$ python3 -q
>>> import numpy as np
>>> import numpy.linalg as la
>>> np.set_printoptions(precision=2, suppress=True, linewidth=120)
>>> X = np.loadtxt("run15.csv", delimiter=",")
>>> print(X)
[[4. 0. 0.]
 [2. 2. 0.]
 [2. 5. 4.]]
>>> cov = X.T @ X
>>> print(np.diag(cov))
[24. 29. 16.]
>>> vec = np.array([1, -2, 0])
>>> print(X * vec)
[[  4.  -0.   0.]
 [  2.  -4.   0.]
 [  2. -10.   0.]]
>>> print(np.einsum("ij,j->i", X, vec))
[ 4. -2. -8.]
>>> print(la.norm(X @ vec) <= la.norm(X, 2) * la.norm(vec) + 1e-9)
True
>>> print(X @ np.eye(3)[2])
[0. 0. 4.]
>>> print(X @ np.ones(3))
[ 4.  4. 11.]
>>> print(np.sign((X @ vec).round(6)))
[ 1. -1. -1.]
>>> print(X @ vec)
[ 4. -2. -8.]
>>> w, V = la.eig(X)
>>> print(X @ V[:, 0] - w[0] * V[:, 0])
[0. 0. 0.]
>>> print(np.sort(la.eigvals(X.T)))
[2. 4. 4.]
>>> print(np.prod(w))
32.0
>>> print(np.sort(la.eigvals(la.inv(X))))
[0.25 0.25 0.5 ]
>>> print(np.sort(la.eigvals(X @ X)))
[ 4. 16. 16.]
>>> W0 = np.array([[-1.0, 0.0, -2.0, -2.0, 0.0, -2.0],
...     [0.0, -1.0, 0.0, 0.0, -2.0, 0.0],
...     [-2.0, 0.0, -1.0, -2.0, 0.0, -2.0],
...     [-2.0, 0.0, -2.0, -1.0, 0.0, -2.0],
...     [0.0, -2.0, 0.0, 0.0, -1.0, 0.0],
...     [-2.0, 0.0, -2.0, -2.0, 0.0, -1.0]])
>>> w, V = la.eigh(W0)
>>> vec = np.array([2, -1, 1, 1, 0, -1])
>>> print(np.round(V * np.maximum(w, 0) @ V.T, 2) + 0)
[[ 0.75  0.   -0.25 -0.25  0.   -0.25]
 [ 0.    0.5   0.    0.   -0.5   0.  ]
 [-0.25  0.    0.75 -0.25  0.   -0.25]
 [-0.25  0.   -0.25  0.75  0.   -0.25]
 [ 0.   -0.5   0.    0.    0.5   0.  ]
 [-0.25  0.   -0.25 -0.25  0.    0.75]]
>>> print(np.abs(W0).sum(axis=1).max(), np.round(np.abs(w).max(), 2))
7.0 7.0
>>> print(vec @ W0 @ vec / (vec @ vec), round(float(w[0]), 2), round(w[-1], 2))
-1.5 -7.0 1.0
>>> w, V = la.eigh(W0)
>>> print((w > 1e-8).sum(), (w < -1e-8).sum())
4 2
>>> print(np.round(V @ np.diag(w) @ V.T, 2) + 0)
[[-1.  0. -2. -2.  0. -2.]
 [ 0. -1.  0.  0. -2.  0.]
 [-2.  0. -1. -2.  0. -2.]
 [-2.  0. -2. -1.  0. -2.]
 [ 0. -2.  0.  0. -1.  0.]
 [-2.  0. -2. -2.  0. -1.]]
>>> print(w)
[-7. -3.  1.  1.  1.  1.]
>>> print(np.round(V.T @ W0 @ V, 2) + 0)
[[-7.  0.  0.  0.  0.  0.]
 [ 0. -3.  0.  0.  0.  0.]
 [ 0.  0.  1.  0.  0.  0.]
 [ 0.  0.  0.  1.  0.  0.]
 [ 0.  0.  0.  0.  1.  0.]
 [ 0.  0.  0.  0.  0.  1.]]
>>> print(np.round(w.sum(), 2), np.trace(W0))
-6.0 -6.0
>>> J = np.load("mat.npy")
>>> print(J)
[[ 0.98 -0.93 -0.76]
 [-0.91  0.99 -0.82]
 [-0.47  0.64 -0.24]
 [-0.78  0.8   0.05]
 [-0.52  0.9  -0.77]
 [ 0.45  0.35 -0.79]
 [-0.07 -0.41  0.55]
 [-0.95  0.98 -0.49]
 [-0.97  0.9   0.71]
 [-0.89  0.96 -0.43]
 [ 1.   -1.   -0.74]
 [ 0.97 -0.97 -0.27]
 [-1.    0.99  0.87]
 [ 0.98 -0.97 -0.5 ]
 [-0.99  0.99  0.03]
 [-0.45  0.01  0.56]
 [-0.99  0.98  0.51]
 [ 0.94 -1.    0.93]
 [-0.99  1.   -0.73]
 [ 0.89 -0.43 -0.86]
 [ 0.57  0.11 -0.76]
 [-0.53  0.6  -0.06]
 [-0.92  0.78  0.7 ]
 [ 0.87 -0.85 -0.24]
 [-0.96  0.92  0.55]]
>>> hat = J @ la.solve(J.T @ J, J.T)
>>> print(la.matrix_rank(np.eye(25) - hat))
22
>>> print(np.diag(hat))
[0.12 0.19 0.03 0.04 0.13 0.35 0.12 0.12 0.1  0.09 0.13 0.06 0.16 0.08 0.06 0.1  0.08 0.24 0.19 0.13 0.25 0.02 0.08
 0.05 0.08]
>>> print(np.allclose(hat @ hat, hat))
True
>>> D = la.norm(J[:, None] - J[None], axis=-1)
>>> print(np.unravel_index(D.round(6).argmax(), D.shape))
(np.int64(10), np.int64(12))
>>> print(D[2].round(6).argsort(kind="stable")[:4])
[ 2 21  3  9]
>>> print((D + 1e9 * np.eye(25)).round(6).argmin(axis=1))
[10 18 21 14  1 20 15  9 22  7  0 23  8 11  3  6 24 23  1  0  5  2  8 11 16]
>>> print(D[:5, :5])
[[0.   2.69 2.2  2.6  2.37]
 [2.69 0.   0.81 0.9  0.4 ]
 [2.2  0.81 0.   0.45 0.59]
 [2.6  0.9  0.45 0.   0.87]
 [2.37 0.4  0.59 0.87 0.  ]]
>>> print(D.mean(axis=1).argmax())
17
>>> print(np.flatnonzero(D[2] < D.mean() / 2))
[ 2  3  4  7  9 14 21]
>>> Xc = (J - J.mean(axis=0)) / J.std(axis=0)
>>> print(Xc.std(axis=0))
[1. 1. 1.]
>>> print(np.argwhere(np.abs(Xc) > 2))
[]
>>> c = la.lstsq(np.delete(Xc, 0, axis=1), Xc[:, 0])[0]
>>> print(np.abs(c).argmax())
0
>>> arr = np.array([[0, -9, -7], [0, 0, -7], [0, 0, 0]])
>>> f = np.array([5, 2, 9])
>>> print(np.polyval(f, arr[0]))
[  9 396 240]
>>> print(round(float(np.abs(la.eigvals(arr)).max()), 2))
0.0
>>> print(np.trace(arr))
0
>>> print(la.matrix_power(arr, 4))
[[0 0 0]
 [0 0 0]
 [0 0 0]]
>>> print(np.allclose(arr @ arr.T, arr.T @ arr))
False
>>> print(np.allclose(arr, arr.T))
False
>>> arr.inv()
Traceback (most recent call last):
  File "<python-input-59>", line 1, in <module>
    arr.inv()
    ^^^^^^^
AttributeError: 'numpy.ndarray' object has no attribute 'inv'
>>> E = np.loadtxt("out19.csv", delimiter=",")
>>> print(E)
[[ 6.67 -4.19 -2.44  3.1  -4.74]
 [-6.95  3.87  3.15 -2.08  4.74]
 [ 6.4  -1.26 -5.8  -3.45 -3.45]
 [ 1.01 -3.91  3.74  8.1  -2.02]
 [ 5.79 -0.5  -6.05 -4.62 -2.87]
 [ 2.48  2.19 -5.61 -7.58 -0.28]
 [ 6.98 -2.33 -5.13 -1.55 -4.15]
 [-6.09  4.5   1.37 -4.42  4.6 ]
 [-3.93  4.65 -1.31 -6.92  3.66]
 [-6.45  4.34  1.99 -3.67  4.7 ]
 [ 6.64 -4.21 -2.36  3.19 -4.74]
 [-2.96  4.48 -2.22 -7.5   3.15]
 [ 1.38  2.82 -5.14 -7.97  0.49]
 [ 6.42 -1.3  -5.78 -3.4  -3.48]
 [-7.14  3.11  4.33 -0.12  4.53]]
>>> Xc = E - E.mean(axis=0)
>>> Uu, sig, Vt = la.svd(Xc, full_matrices=False)
>>> print(sig.round(2) + 0)
[30.41 20.2   0.    0.    0.  ]
>>> print(np.round(Xc.mean(axis=0), 2) + 0)
[0. 0. 0. 0. 0.]
>>> print(Vt[0] * np.sign(Vt[0, np.abs(Vt[0]).argmax()]))
[ 0.69 -0.39 -0.31  0.21 -0.47]
>>> B = E / np.sqrt((E ** 2).mean(axis=1, keepdims=True))
>>> print(B[4])
[ 1.3  -0.11 -1.35 -1.03 -0.64]
>>> print(la.matrix_rank(B) == la.matrix_rank(E))
True
>>> print(la.norm(B, axis=1))
[2.24 2.24 2.24 2.24 2.24 2.24 2.24 2.24 2.24 2.24 2.24 2.24 2.24 2.24 2.24]
>>> Xc = E - E.mean(axis=0)
>>> V = la.svd(Xc)[2][:2]
>>> B = Xc - Xc @ V.T @ V
>>> print(np.round(np.cov(Xc @ V.T, rowvar=False), 2) + 0)
[[66.05  0.  ]
 [ 0.   29.14]]
>>> print(np.diag(V.T @ V))
[0.51 0.22 0.38 0.67 0.23]
>>> print((Xc @ V.T).std(axis=0))
[7.85 5.21]
>>> Uu, sig, Vt = la.svd(E)
>>> V = Vt[:(sig > 1e-8).sum()]
>>> rng = np.random.default_rng(3310)
>>> vec = E[12] + -1 * E[10] + rng.integers(2) * np.eye(5)[3]
>>> print(vec)
[ -5.26   7.04  -2.77 -11.16   5.22]
>>> print(np.diag(V.T @ V))
[0.51 0.22 0.38 0.67 0.23]
>>> print(np.allclose(V.T @ V @ vec, vec))
True
>>> print(la.matrix_rank(np.vstack([E, vec])))
2
>>> M = np.loadtxt("arr.csv", delimiter=",")
>>> print(M)
[[ 1.    0.    0.  ]
 [ 0.   -0.5   0.87]
 [ 0.   -0.87 -0.5 ]]
>>> labels = rng.permutation(3)
>>> print(labels)
[1 2 0]
>>> B = M[labels][:, labels]
>>> print(np.diag(B))
[-0.5 -0.5  1. ]
>>> print(round(la.det(B), 2), np.round(la.det(M[labels]), 2))
1.0 1.0
>>> print(B)
[[-0.5   0.87  0.  ]
 [-0.87 -0.5   0.  ]
 [ 0.    0.    1.  ]]
>>> mat = np.loadtxt("block9.csv", delimiter=",")
>>> print(mat)
[[ 0. -5. -2.  2.]
 [ 5.  0. -1.  3.]
 [ 2.  1.  0.  5.]
 [-2. -3. -5.  0.]]
>>> labels = rng.permutation(4)
>>> print(labels)
[0 2 1 3]
>>> B = mat[labels][:, labels]
>>> print(round(float(la.det(B)), 2), np.round(la.det(mat[labels]), 2))
441.0 -441.0
>>> print(B)
[[ 0. -2. -5.  2.]
 [ 2.  0.  1.  5.]
 [ 5. -1.  0.  3.]
 [-2. -5. -3.  0.]]
